$ ipython --no-banner

In [1]: import numpy as np

In [2]: np.set_printoptions(precision=3, suppress=True, linewidth=140)

In [3]: M = np.loadtxt("dump.csv", delimiter=",")

In [4]: M
Out[4]: 
array([[ 1.,  0.,  4., -2.,  2.,  4.,  4.,  2., -4., -4.,  4.],
       [ 0., -3.,  0.,  0.,  0.,  0.,  0.,  0.,  0.,  0.,  0.],
       [ 4.,  0.,  1., -2.,  2.,  4.,  4.,  2., -4., -4.,  4.],
       [-2.,  0., -2., -2., -1., -2., -2., -1.,  2.,  2., -2.],
       [ 2.,  0.,  2., -1., -2.,  2.,  2.,  1., -2., -2.,  2.],
       [ 4.,  0.,  4., -2.,  2.,  1.,  4.,  2., -4., -4.,  4.],
       [ 4.,  0.,  4., -2.,  2.,  4.,  1.,  2., -4., -4.,  4.],
       [ 2.,  0.,  2., -1.,  1.,  2.,  2., -2., -2., -2.,  2.],
       [-4.,  0., -4.,  2., -2., -4., -4., -2.,  1.,  4., -4.],
       [-4.,  0., -4.,  2., -2., -4., -4., -2.,  4.,  1., -4.],
       [ 4.,  0.,  4., -2.,  2.,  4.,  4.,  2., -4., -4.,  1.]])

In [5]: x0 = np.array([4, 7, -2, 2, 5, -1, -6, -2, 4, 7, 5])

In [6]: target = M @ x0

In [7]: coef, lr = np.zeros(11), 1 / np.linalg.norm(M, 2) ** 2

In [8]: for i in range(3):
   ...:     coef -= lr * M.T @ (M @ coef - target)
   ...:     if i % 1 == 0: print(i, round(np.linalg.norm(M @ coef - target), 3))
   ...: 
0 43.461
1 42.962
2 42.469

In [9]: round(np.linalg.cond(M), 3)
Out[9]: np.float64(9.333)

In [10]: B = M[0, 0] * M[1:] - np.outer(M[1:, 0], M[0])

In [11]: B
Out[11]: 
array([[  0.,  -3.,   0.,   0.,   0.,   0.,   0.,   0.,   0.,   0.,   0.],
       [  0.,   0., -15.,   6.,  -6., -12., -12.,  -6.,  12.,  12., -12.],
       [  0.,   0.,   6.,  -6.,   3.,   6.,   6.,   3.,  -6.,  -6.,   6.],
       [  0.,   0.,  -6.,   3.,  -6.,  -6.,  -6.,  -3.,   6.,   6.,  -6.],
       [  0.,   0., -12.,   6.,  -6., -15., -12.,  -6.,  12.,  12., -12.],
       [  0.,   0., -12.,   6.,  -6., -12., -15.,  -6.,  12.,  12., -12.],
       [  0.,   0.,  -6.,   3.,  -3.,  -6.,  -6.,  -6.,   6.,   6.,  -6.],
       [  0.,   0.,  12.,  -6.,   6.,  12.,  12.,   6., -15., -12.,  12.],
       [  0.,   0.,  12.,  -6.,   6.,  12.,  12.,   6., -12., -15.,  12.],
       [  0.,   0., -12.,   6.,  -6., -12., -12.,  -6.,  12.,  12., -15.]])

In [12]: np.flatnonzero(~B.round(6).any(axis=1))
Out[12]: array([], dtype=int64)

In [13]: np.linalg.matrix_rank(B), np.linalg.matrix_rank(M)
Out[13]: (np.int64(10), np.int64(11))

In [14]: M[:, 0] / M[0, 0]
Out[14]: array([ 1.,  0.,  4., -2.,  2.,  4.,  4.,  2., -4., -4.,  4.])

In [15]: arr = np.loadtxt("w.csv", delimiter=",")

In [16]: arr
Out[16]: 
array([[ 1.,  0., -3., -2., -2.,  2., -2.],
       [-3.,  6.,  0., -4.,  1.,  0.,  0.],
       [ 0.,  1.,  0., -1., -4.,  0., -2.],
       [-1., -1.,  3.,  6.,  2.,  2.,  1.],
       [ 0., -1.,  2.,  0.,  4., -1.,  2.],
       [-4.,  4., -4.,  2., -1.,  5.,  0.],
       [ 0.,  0.,  0.,  0.,  0.,  0.,  0.],
       [-3.,  3.,  5.,  1.,  3., -1.,  1.],
       [ 2., -2., -1., -3., -2., -1., -2.],
       [-3.,  3.,  5.,  1.,  3., -1.,  1.],
       [ 0., -1., -6., -3., -1.,  3., -2.],
       [-1.,  0.,  4., -1.,  5., -2.,  1.],
       [-2.,  6.,  4.,  0.,  1., -2.,  3.],
       [ 4., -3.,  0.,  0.,  0., -1.,  1.]])

In [17]: Xc = arr - arr.mean(axis=0)

In [18]: Uu, sig, Vh = np.linalg.svd(Xc, full_matrices=False)

In [19]: (np.sign(Uu[:, 0]) == np.sign(Uu[0, 0])).astype(int)
Out[19]: array([1, 0, 1, 0, 0, 1, 1, 0, 1, 0, 1, 0, 0, 1])

In [20]: np.round(Xc.mean(axis=0), 3) + 0
Out[20]: array([0., 0., 0., 0., 0., 0., 0.])

In [21]: np.abs(Uu[:, 0]).argmax()
Out[21]: np.int64(10)

In [22]: sig
Out[22]: array([16.96 , 11.957,  9.465,  6.227,  3.833,  1.187,  0.29 ])

In [23]: np.abs(Vh[-1])
Out[23]: array([0.144, 0.275, 0.38 , 0.407, 0.266, 0.552, 0.467])

In [24]: hat = arr @ np.linalg.solve(arr.T @ arr, arr.T)

In [25]: np.round(hat @ arr[:, 5], 3) + 0
Out[25]: array([ 2.,  0.,  0.,  2., -1.,  5.,  0., -1., -1., -1.,  3., -2., -2., -1.])

In [26]: np.round(np.trace(hat), 3)
Out[26]: np.float64(7.0)

In [27]: feats = np.loadtxt("m.csv", delimiter=",")

In [28]: feats
Out[28]: 
array([[ 0.,  0., 12.,  3.,  0.,  0.,  0.,  0.,  0.,  0.,  6.],
       [ 0.,  0., 21.,  9.,  6.,  0.,  0.,  0.,  0.,  0.,  6.],
       [ 0.,  0., 21.,  9.,  6.,  0.,  0.,  0.,  0.,  0.,  6.],
       [ 0.,  0., 21.,  3.,  1.,  0.,  0.,  0.,  0.,  0.,  7.],
       [ 0.,  0., 16.,  5.,  5.,  0.,  0.,  0.,  0.,  0.,  8.],
       [ 0.,  0., 12.,  9.,  5.,  1.,  0.,  0.,  0.,  0.,  5.],
       [ 2.,  4., 13., 11.,  1.,  0.,  0.,  0.,  0.,  0.,  1.],
       [ 0.,  0., 16.,  0.,  0.,  0.,  0.,  0.,  0.,  0.,  9.],
       [ 0.,  2., 17.,  7.,  1.,  0.,  0.,  0.,  0.,  0.,  4.],
       [ 5.,  8., 18., 15.,  2.,  0.,  0.,  0.,  0.,  0.,  0.],
       [ 0.,  2., 17.,  7.,  1.,  0.,  0.,  0.,  0.,  0.,  4.],
       [ 0.,  2., 17.,  1.,  0.,  0.,  0.,  0.,  0.,  1.,  5.],
       [ 0.,  0., 12.,  9.,  5.,  1.,  0.,  0.,  0.,  0.,  5.],
       [ 0.,  0., 21.,  3.,  1.,  0.,  0.,  0.,  0.,  0.,  7.],
       [ 1.,  6., 22., 11.,  2.,  0.,  0.,  0.,  0.,  0.,  2.],
       [ 0.,  0., 20.,  1.,  5.,  0.,  0.,  0.,  0.,  0., 11.]])

In [29]: # rows and columns are dependent

In [30]: Uu, sig, Vh = np.linalg.svd(feats)

In [31]: vecs = Vh[:(sig > 1e-8).sum()]

In [32]: rng = np.random.default_rng(361871)

In [33]: x0 = feats[9] + 5 * feats[13] + rng.integers(2) * np.eye(11)[8]

In [34]: x0
Out[34]: array([  5.,   8., 123.,  30.,   7.,   0.,   0.,   0.,   0.,   0.,  35.])

In [35]: np.linalg.matrix_rank(np.vstack([feats, x0]))
Out[35]: np.int64(8)

In [36]: np.allclose(vecs.T @ vecs @ x0, x0)
Out[36]: True

In [37]: round(float(np.linalg.norm(x0 - vecs.T @ vecs @ x0)), 3)
Out[37]: 0.0

In [38]: np.round(vecs.T @ vecs, 3) + 0
Out[38]: 
array([[1., 0., 0., 0., 0., 0., 0., 0., 0., 0., 0.],
       [0., 1., 0., 0., 0., 0., 0., 0., 0., 0., 0.],
       [0., 0., 1., 0., 0., 0., 0., 0., 0., 0., 0.],
       [0., 0., 0., 1., 0., 0., 0., 0., 0., 0., 0.],
       [0., 0., 0., 0., 1., 0., 0., 0., 0., 0., 0.],
       [0., 0., 0., 0., 0., 1., 0., 0., 0., 0., 0.],
       [0., 0., 0., 0., 0., 0., 0., 0., 0., 0., 0.],
       [0., 0., 0., 0., 0., 0., 0., 0., 0., 0., 0.],
       [0., 0., 0., 0., 0., 0., 0., 0., 0., 0., 0.],
       [0., 0., 0., 0., 0., 0., 0., 0., 0., 1., 0.],
       [0., 0., 0., 0., 0., 0., 0., 0., 0., 0., 1.]])
